In [1]: import numpy as np

In [2]: np.set_printoptions(precision=1, suppress=True, linewidth=200)

In [3]: rd = lambda a: np.round(a, 1) + 0

In [4]: J = np.load("arr.npy")

In [5]: print(J)
[[-1 -1 -1 -1 -1 -1]
 [-1 -2 -2 -2 -2 -2]
 [-1 -2 -3 -3 -3 -3]
 [-1 -2 -3 -4 -4 -4]
 [-1 -2 -3 -4 -5 -5]
 [-1 -2 -3 -4 -5 -6]]

In [6]: M2 = J[0, 0] * J[1:] - np.outer(J[1:, 0], J[0])

In [7]: print(M2)
[[0 1 1 1 1 1]
 [0 1 2 2 2 2]
 [0 1 2 3 3 3]
 [0 1 2 3 4 4]
 [0 1 2 3 4 5]]

In [8]: print(J[:, 0] / J[0, 0])
[1. 1. 1. 1. 1. 1.]

In [9]: print(np.flatnonzero(~M2.round(6).any(axis=1)))
[]

In [10]: print(np.linalg.matrix_rank(M2), np.linalg.matrix_rank(J))
5 6

In [11]: print(M2.reshape(2, -1))
[[0 1 1 1 1 1 0 1 2 2 2 2 0 1 2]
 [3 3 3 0 1 2 3 4 4 0 1 2 3 4 5]]

In [12]: blk = M2.reshape(5, 2, -1)

In [13]: print(np.einsum("ihd,jhd->hij", blk, blk).shape)
(2, 5, 5)

In [14]: print(np.swapaxes(blk, 1, 2)[1])
[[0 2]
 [1 2]
 [2 2]]

In [15]: m1 = np.load("w.npy")

In [16]: print(m1)
[[ 0  0  0 -2  1 -1]
 [ 0  0  1  1 -2  0]
 [ 0  0  0  1  2 -2]
 [ 0  0  0  0  2 -1]
 [ 0  0  0  0  0  1]
 [ 0  0  0  0  0  0]]

In [17]: print(rd(np.linalg.svd(m1, compute_uv=False)))
[4.2 2.5 1.6 0.5 0.  0. ]

In [18]: print(rd(m1.mean(axis=0)))
[ 0.   0.   0.2  0.   0.5 -0.5]

In [19]: data = np.array([[1.0, 0.2, 0.0], [0.2, 1.0, 0.2], [0.0, 0.2, 1.0]])

In [20]: # equal to its transpose

In [21]: w, V = np.linalg.eigh(data)

In [22]: print(rd(np.abs(V[:, -1])))
[0.5 0.7 0.5]

In [23]: print(rd(w))
[0.7 1.  1.3]

In [24]: print((w > 1e-8).sum(), (w < -1e-8).sum())
3 0

In [25]: print(rd(V.T @ V))
[[1. 0. 0.]
 [0. 1. 0.]
 [0. 0. 1.]]

In [26]: q = data.astype(float).copy()

In [27]: for j in range(3):
    ...:     q[:, j] -= q[:, :j] @ (q[:, :j].T @ q[:, j])
    ...:     q[:, j] /= np.linalg.norm(q[:, j])
    ...: 

In [28]: print(rd(q.T @ data))
[[1.  0.4 0. ]
 [0.  1.  0.4]
 [0.  0.  0.9]]

In [29]: print(rd(q))
[[ 1.  -0.2  0. ]
 [ 0.2  1.  -0.2]
 [ 0.   0.2  1. ]]

In [30]: print(rd(np.poly(data)))
[ 1.  -3.   2.9 -0.9]

In [31]: print(np.einsum("ii->", data))
3.0

In [32]: print(np.kron(np.eye(2, dtype=int), data))
[[1.  0.2 0.  0.  0.  0. ]
 [0.2 1.  0.2 0.  0.  0. ]
 [0.  0.2 1.  0.  0.  0. ]
 [0.  0.  0.  1.  0.2 0. ]
 [0.  0.  0.  0.2 1.  0.2]
 [0.  0.  0.  0.  0.2 1. ]]

In [33]: print(rd(np.linalg.eigvals(data).sum().real))
3.0

In [34]: w, V = np.linalg.eigh(data)

In [35]: x0 = np.array([-9, -6, 2])

In [36]: print(rd(np.linalg.eigvalsh(data[1:, 1:])))
[0.8 1.2]

In [37]: print((np.sign(V[:, -1].round(6)) == np.sign(V[0, -1].round(6))).astype(int))
[1 1 1]

In [38]: print(rd(V * np.maximum(w, 0) @ V.T))
[[1.  0.2 0. ]
 [0.2 1.  0.2]
 [0.  0.2 1. ]]

In [39]: feats = np.loadtxt("block17.csv", delimiter=",")

In [40]: print(feats)
[[ 1.  1.  1.  1. -1. -1. -1. -1.]
 [ 1.  1. -1. -1. -1. -1.  1.  1.]
 [ 1. -1.  1. -1. -1.  1. -1.  1.]
 [ 1. -1. -1.  1. -1.  1.  1. -1.]]

In [41]: print(feats.reshape(-1, 2))
[[ 1.  1.]
 [ 1.  1.]
 [-1. -1.]
 [-1. -1.]
 [ 1.  1.]
 [-1. -1.]
 [-1. -1.]
 [ 1.  1.]
 [ 1. -1.]
 [ 1. -1.]
 [-1.  1.]
 [-1.  1.]
 [ 1. -1.]
 [-1.  1.]
 [-1.  1.]
 [ 1. -1.]]

In [42]: blk = feats.reshape(4, 2, -1)

In [43]: print(np.einsum("ihd,jhd->hij", blk, blk).shape)
(2, 4, 4)

In [44]: print(blk[:, 0])
[[ 1.  1.  1.  1.]
 [ 1.  1. -1. -1.]
 [ 1. -1.  1. -1.]
 [ 1. -1. -1.  1.]]

In [45]: print(blk.shape)
(4, 2, 4)

In [46]: M = np.loadtxt("test7.csv", delimiter=",")

In [47]: print(rd(M))
[[-0.8  0.3 -0.5]
 [-0.3 -1.  -0.1]
 [-0.6  0.1  0.8]]

In [48]: print(rd(np.einsum("ij,ji->", M, M)))
2.6

In [49]: print(rd(np.kron(np.eye(2, dtype=int), M)))
[[-0.8  0.3 -0.5  0.   0.   0. ]
 [-0.3 -1.  -0.1  0.   0.   0. ]
 [-0.6  0.1  0.8  0.   0.   0. ]
 [ 0.   0.   0.  -0.8  0.3 -0.5]
 [ 0.   0.   0.  -0.3 -1.  -0.1]
 [ 0.   0.   0.  -0.6  0.1  0.8]]

In [50]: print(rd(np.linalg.eigvals(M)))
[ 1.+0.j  -1.+0.3j -1.-0.3j]

In [51]: M2 = np.linalg.inv(M)

In [52]: print(rd(np.linalg.slogdet(M)[0]))
1.0

In [53]: print(rd(M @ M2))
[[1. 0. 0.]
 [0. 1. 0.]
 [0. 0. 1.]]

In [54]: print(rd(M2))
[[-0.8 -0.3 -0.6]
 [ 0.3 -1.   0.1]
 [-0.5 -0.1  0.8]]

In [55]: print(np.allclose(M2, M.T))
True

In [56]: print(rd(np.linalg.det(M) * np.linalg.det(M2)))
1.0

In [57]: print(rd(np.linalg.inv(M2)))
[[-0.8  0.3 -0.5]
 [-0.3 -1.  -0.1]
 [-0.6  0.1  0.8]]

In [58]: arr = np.load("dump.npy")

In [59]: print(arr)
[[2.3 3.  2.  2.  0. ]
 [3.  1.3 2.  0.  3. ]
 [3.  2.  2.3 1.  0. ]
 [3.  3.  3.  1.3 1. ]
 [2.  3.  2.  2.  0.3]]

In [60]: M2 = arr / np.linalg.norm(arr, axis=1, keepdims=True)

In [61]: C2 = M2 @ M2.T

In [62]: print((np.abs(C2) > 0.9).astype(int))
[[1 0 1 1 1]
 [0 1 0 0 0]
 [1 0 1 1 1]
 [1 0 1 1 1]
 [1 0 1 1 1]]

In [63]: print(np.argwhere(np.triu(np.abs(C2) > 0.95, 1)))
[[0 3]
 [0 4]
 [2 3]
 [3 4]]

In [64]: print(rd(C2[4]))
[1.  0.7 0.9 1.  1. ]

In [65]: print(rd(np.linalg.norm(M2, axis=1)))
[1. 1. 1. 1. 1.]

In [66]: print((C2 - 2 * np.eye(5)).round(6).argmax(axis=1))
[4 3 3 2 0]

In [67]: rng = np.random.default_rng(71587)

In [68]: z = rng.permutation(5)

In [69]: print(z)
[4 3 0 1 2]

In [70]: M2 = arr[z][:, z]

In [71]: print(np.allclose(M2, arr))
False

In [72]: print(rd(np.linalg.det(M2)), rd(np.linalg.det(arr[z])))
0.9 -0.9

In [73]: print(rd(np.sort(np.abs(np.linalg.eigvals(M2)))))
[0.3 0.3 0.4 2.2 9.3]

In [74]: f = np.array([1, 0, 2, 2, 0])

In [75]: E = f[np.abs(np.subtract.outer(np.arange(5), np.arange(5)))]

In [76]: print(E)
[[1 0 2 2 0]
 [0 1 0 2 2]
 [2 0 1 0 2]
 [2 2 0 1 0]
 [0 2 2 0 1]]

In [77]: hat = np.triu(np.array([[0, -2, -2, 5, -2],
    ...:     [-2, -4, 1, -1, 0],
    ...:     [3, 4, -2, 5, 4],
    ...:     [-1, 4, -5, -2, -3],
    ...:     [0, -5, 1, -2, -2]]), 1) + np.eye(5)

In [78]: M2 = hat @ E @ np.linalg.inv(hat)

In [79]: print(M2)
[[  7.  18.  -8.  26. 114.]
 [  0.  -1.   2. -10. -34.]
 [ 12.  42.  -9.  32. 162.]
 [  2.   0.  -2.   1.  12.]
 [  0.   2.   0.   2.   7.]]

In [80]: print(rd(np.poly(M2)))
[   1.   -5.  -10.   50.   25. -125.]

In [81]: print(np.linalg.matrix_rank(M2))
5

In [82]: w, V = np.linalg.eigh(E)

In [83]: x0 = np.array([-4, 4, 0, -3, 5])

In [84]: print(x0 @ E @ x0)
146

In [85]: print((np.sign(V[:, -1].round(6)) == np.sign(V[0, -1].round(6))).astype(int))
[1 1 1 1 1]

In [86]: print(rd(V * np.maximum(w, 0) @ V.T))
[[1.9 0.3 1.3 1.3 0.3]
 [0.3 1.9 0.3 1.3 1.3]
 [1.3 0.3 1.9 0.3 1.3]
 [1.3 1.3 0.3 1.9 0.3]
 [0.3 1.3 1.3 0.3 1.9]]

In [87]: print(rd(x0 @ E @ x0 / (x0 @ x0)), rd(w[0]), rd(w[-1]))
2.2 -2.2 5.0

In [88]: print(np.abs(E).sum(axis=1).max(), rd(np.abs(w).max()))
5 5.0

In [89]: print(rd(np.poly(E)))
[   1.   -5.  -10.   50.   25. -125.]

In [90]: print(rd(np.linalg.det(E[::-1])))
125.0

In [91]: print(np.kron(np.eye(2, dtype=int), E))
[[1 0 2 2 0 0 0 0 0 0]
 [0 1 0 2 2 0 0 0 0 0]
 [2 0 1 0 2 0 0 0 0 0]
 [2 2 0 1 0 0 0 0 0 0]
 [0 2 2 0 1 0 0 0 0 0]
 [0 0 0 0 0 1 0 2 2 0]
 [0 0 0 0 0 0 1 0 2 2]
 [0 0 0 0 0 2 0 1 0 2]
 [0 0 0 0 0 2 2 0 1 0]
 [0 0 0 0 0 0 2 2 0 1]]

In [92]: print(rd(np.linalg.det(E.T)))
125.0

In [93]: print(rd(np.linalg.eigvals(E)))
[-2.2  2.2  5.   2.2 -2.2]

In [94]: print(rd(np.linalg.eigvals(E).sum().real))
5.0

In [95]: f = np.array([3, -7])

In [96]: print(rd(np.cross(M[0, :3], M[1, :3])))
[-0.6  0.1  0.8]

In [97]: print(rd(np.polyval(f, M[0])))
[-9.4 -6.1 -8.6]

In [98]: z = rng.permutation(6)

In [99]: M2 = J[:, z] * rng.choice([-1, 1], 6)

In [100]: print(M2)
[[-1  1 -1  1  1  1]
 [-1  2 -2  2  2  2]
 [-1  3 -3  3  3  2]
 [-1  3 -4  4  4  2]
 [-1  3 -5  4  5  2]
 [-1  3 -5  4  6  2]]

In [101]: left, _, Vh = np.linalg.svd(J.T @ M2)

In [102]: print(rd(left @ Vh))
[[ 1.  0.  0.  0.  0.  0.]
 [ 0.  0.  0.  0.  0. -1.]
 [ 0. -1.  0.  0.  0.  0.]
 [ 0.  0.  0. -1.  0.  0.]
 [ 0.  0.  1.  0.  0.  0.]
 [ 0.  0.  0.  0. -1.  0.]]

In [103]: print(z)
[0 2 4 3 5 1]

In [104]: K = np.load("data.npy")

In [105]: print(K)
[[4 0 0]
 [0 2 4]
 [0 4 3]]

In [106]: M2 = K / np.linalg.norm(K, axis=1, keepdims=True)

In [107]: C2 = M2 @ M2.T

In [108]: print(np.degrees(np.arccos(np.clip(C2[1, 0], -1, 1))))
90.0

In [109]: print(rd(C2))
[[1.  0.  0. ]
 [0.  1.  0.9]
 [0.  0.9 1. ]]

In [110]: print(rd(C2[1]))
[0.  1.  0.9]

In [111]: print(np.argwhere(np.triu(np.abs(C2) > 0.95, 1)))
[]

In [112]: print(rd(np.linalg.norm(M2, axis=1)))
[1. 1. 1.]
